>>> import numpy as np
>>> np.set_printoptions(precision=3, suppress=True, linewidth=120)
>>> tidy = lambda a: np.round(a, 3) + 0
>>> M = np.load("m.npy")
>>> print(M)
[[1.    0.    0.    0.   ]
 [0.5   0.5   0.    0.   ]
 [0.    0.5   0.5   0.   ]
 [0.    0.333 0.    0.667]]
>>> # triangular: eigenvalues sit on the diagonal
>>> u = np.array([-3, 2, 0, 2])
>>> M2 = M + np.outer(u, np.eye(4)[0])
>>> print(np.linalg.matrix_rank(np.linalg.inv(M2) - np.linalg.inv(M), tol=1e-8))
1
>>> print(M2)
[[-2.     0.     0.     0.   ]
 [ 2.5    0.5    0.     0.   ]
 [ 0.     0.5    0.5    0.   ]
 [ 2.     0.333  0.     0.667]]
>>> print(tidy(np.linalg.matrix_power(M - np.diag(np.diag(M)), 4)))
[[0. 0. 0. 0.]
 [0. 0. 0. 0.]
 [0. 0. 0. 0.]
 [0. 0. 0. 0.]]
>>> print(tidy(np.sort(np.linalg.eigvals(M))))
[0.5   0.5   0.667 1.   ]
>>> print(tidy(np.linalg.det(M)))
0.167
>>> print(tidy(np.abs(np.linalg.eigvals(M)).max()))
1.0
>>> print(tidy((M - M.T) / 2))
[[ 0.    -0.25   0.     0.   ]
 [ 0.25   0.    -0.25  -0.166]
 [ 0.     0.25   0.     0.   ]
 [ 0.     0.166  0.     0.   ]]
>>> print(np.allclose(M, M.T))
False
>>> print(np.allclose(M @ M.T, M.T @ M))
False
>>> T = np.stack([M, -2 * M, M[::-1]])
>>> print(tidy(np.einsum("bij,cij->bc", T, T)))
[[ 2.556 -5.112  0.5  ]
 [-5.112 10.223 -1.   ]
 [ 0.5   -1.     2.556]]
>>> print(T.shape)
(3, 4, 4)
>>> print(T.sum(axis=0))
[[-1.     0.333  0.     0.667]
 [-0.5    0.     0.5    0.   ]
 [ 0.5    0.    -0.5    0.   ]
 [ 1.    -0.333  0.    -0.667]]
>>> print(np.linalg.matrix_rank(T))
[4 4 4]
>>> print(tidy(np.linalg.norm(T, axis=(1, 2))))
[1.599 3.197 1.599]
>>> arr = np.load("out13.npy")
>>> print(arr)
[[0 2 3]
 [0 4 6]]
>>> Uu, s, VT = np.linalg.svd(arr)
>>> print(tidy(s))
[8.062 0.   ]
>>> M2 = Uu[:, :1] @ np.diag(s[:1]) @ VT[:1]
>>> print(tidy(np.abs(arr - M2).max()))
0.0
>>> print(tidy(np.linalg.norm(arr - M2) / np.linalg.norm(arr)))
0.0
>>> print(np.linalg.matrix_rank(M2))
1
>>> print(np.linalg.matrix_rank(arr, rtol=0.05))
1
>>> r = np.linalg.matrix_rank(arr)
>>> print(r)
1
>>> N = np.linalg.svd(arr)[2][r:].T
>>> print(np.linalg.matrix_rank(arr.T @ arr), np.linalg.matrix_rank(arr @ arr.T))
1 1
>>> print(N.shape)
(3, 2)
>>> print(tidy(arr @ N))
[[0. 0.]
 [0. 0.]]
>>> feats = np.arange(12).reshape(3, 4) + 3
>>> print(feats)
[[ 3  4  5  6]
 [ 7  8  9 10]
 [11 12 13 14]]
>>> # looks like rank 2
>>> print(np.linalg.matrix_rank(feats, rtol=0.1))
1
>>> print([round(float(x), 3) for x in np.linalg.svd(feats, compute_uv=False)[:3]])
[31.751, 1.38, 0.0]
>>> print(tidy(np.linalg.norm(feats, 2) / np.linalg.norm(feats)))
0.999
>>> print(np.argsort(-np.linalg.norm(feats, axis=0).round(6), kind="stable")[:3])
[3 2 1]
>>> r = np.linalg.matrix_rank(feats)
>>> print(r)
2
>>> N = np.linalg.svd(feats)[2][r:].T
>>> print([int(np.linalg.matrix_rank(feats[:i])) for i in range(1, len(feats) + 1)])
[1, 2, 2]
>>> print([int(np.linalg.matrix_rank(feats[:, :j + 1])) for j in range(4)])
[1, 2, 2, 2]
>>> print(tidy(N @ N.T))
[[ 0.3 -0.4 -0.1  0.2]
 [-0.4  0.7 -0.2 -0.1]
 [-0.1 -0.2  0.7 -0.4]
 [ 0.2 -0.1 -0.4  0.3]]
>>> print(np.allclose(feats @ N, 0))
True
>>> print(tidy(feats @ N))
[[0. 0.]
 [0. 0.]
 [0. 0.]]
>>> print(N.shape)
(4, 2)
>>> print(np.diff(feats, axis=0))
[[4 4 4 4]
 [4 4 4 4]]
>>> print(tidy(np.linalg.norm(feats)))
31.78
>>> feats[:, 4]
Traceback (most recent call last):
  File "<python-input-56>", line 1, in <module>
    feats[:, 4]
    ~~~~~^^^^^^
IndexError: index 4 is out of bounds for axis 1 with size 4
>>> print(feats.shape)
(3, 4)
>>> print(feats - feats[0])
[[0 0 0 0]
 [4 4 4 4]
 [8 8 8 8]]
>>> print(feats.mean(axis=0))
[ 7.  8.  9. 10.]
>>> print(np.abs(feats).max())
14
>>> Uu, s, VT = np.linalg.svd(feats)
>>> V = VT[:(s > 1e-8).sum()]
>>> rng = np.random.default_rng(90817)
>>> vec = feats[0] + 3 * feats[2] + rng.integers(2) * np.eye(4)[0]
>>> print(vec)
[37. 40. 44. 48.]
>>> print(tidy(V.T @ V))
[[ 0.7  0.4  0.1 -0.2]
 [ 0.4  0.3  0.2  0.1]
 [ 0.1  0.2  0.3  0.4]
 [-0.2  0.1  0.4  0.7]]
>>> M2 = feats + rng.integers(-2, 3, (3, 2)) @ rng.integers(-2, 3, (2, 4))
>>> print(M2)
[[ 2  1  2  0]
 [ 8  7 10  8]
 [10 13 12 16]]
>>> print(np.abs(M2 - feats).sum(axis=1))
[13  5  5]
>>> print(tidy(np.linalg.svd(M2 - feats, compute_uv=False)))
[7.761 2.961 0.   ]
>>> print(M2 - feats)
[[-1 -3 -3 -6]
 [ 1 -1  1 -2]
 [-1  1 -1  2]]
>>> m1 = np.load("a.npy")
>>> print(tidy(m1))
[[-1.885 -7.049]
 [-2.465 -5.047]
 [-8.993  3.917]]
>>> vec = np.array([8, -8])
>>> y = m1 @ vec
>>> print(tidy(np.linalg.pinv(m1) @ m1))
[[1. 0.]
 [0. 1.]]
>>> print(tidy(np.linalg.solve(m1.T @ m1, m1.T @ y)))
[ 8. -8.]
>>> print(tidy(y))
[  41.312   20.656 -103.28 ]
>>> y = y + 0.1 * rng.normal(size=3)
>>> print(tidy(y))
[  41.217   20.553 -103.32 ]
>>> b, *_ = np.linalg.lstsq(m1, y)
>>> print(tidy(m1.T @ (y - m1 @ b)))
[0. 0.]
>>> print([round(float(np.linalg.norm(np.linalg.solve(m1.T @ m1 + lam * np.eye(2), m1.T @ y))), 2) for lam in (0, 1, 10, 100)])
[11.31, 11.2, 10.28, 5.66]
>>> print(b.round())
[ 8. -8.]
>>> P = m1 @ np.linalg.solve(m1.T @ m1, m1.T)
>>> print(tidy(np.linalg.eigvalsh(P)))
[0. 1. 1.]
>>> print(np.trace(P))
2.0
>>> print(tidy(np.diag(P)))
[0.626 0.382 0.992]
>>> M2 = np.array([[-2, 3], [0, 0]])
>>> print(tidy(np.einsum("ik,kj->ji", m1, M2)))
[[  3.769   4.93   17.986]
 [ -5.654  -7.395 -26.979]]
>>> print(np.vstack([m1, M2.T]).shape)
(5, 2)
>>> print(tidy(M2.T @ m1.T))
[[  3.769   4.93   17.986]
 [ -5.654  -7.395 -26.979]]
>>> M2 @ m1
Traceback (most recent call last):
  File "<python-input-93>", line 1, in <module>
    M2 @ m1
    ~~~^~~~
ValueError: matmul: Input operand 1 has a mismatch in its core dimension 0, with gufunc signature (n?,k),(k,m?)->(n?,m?) (size 3 is different from 2)
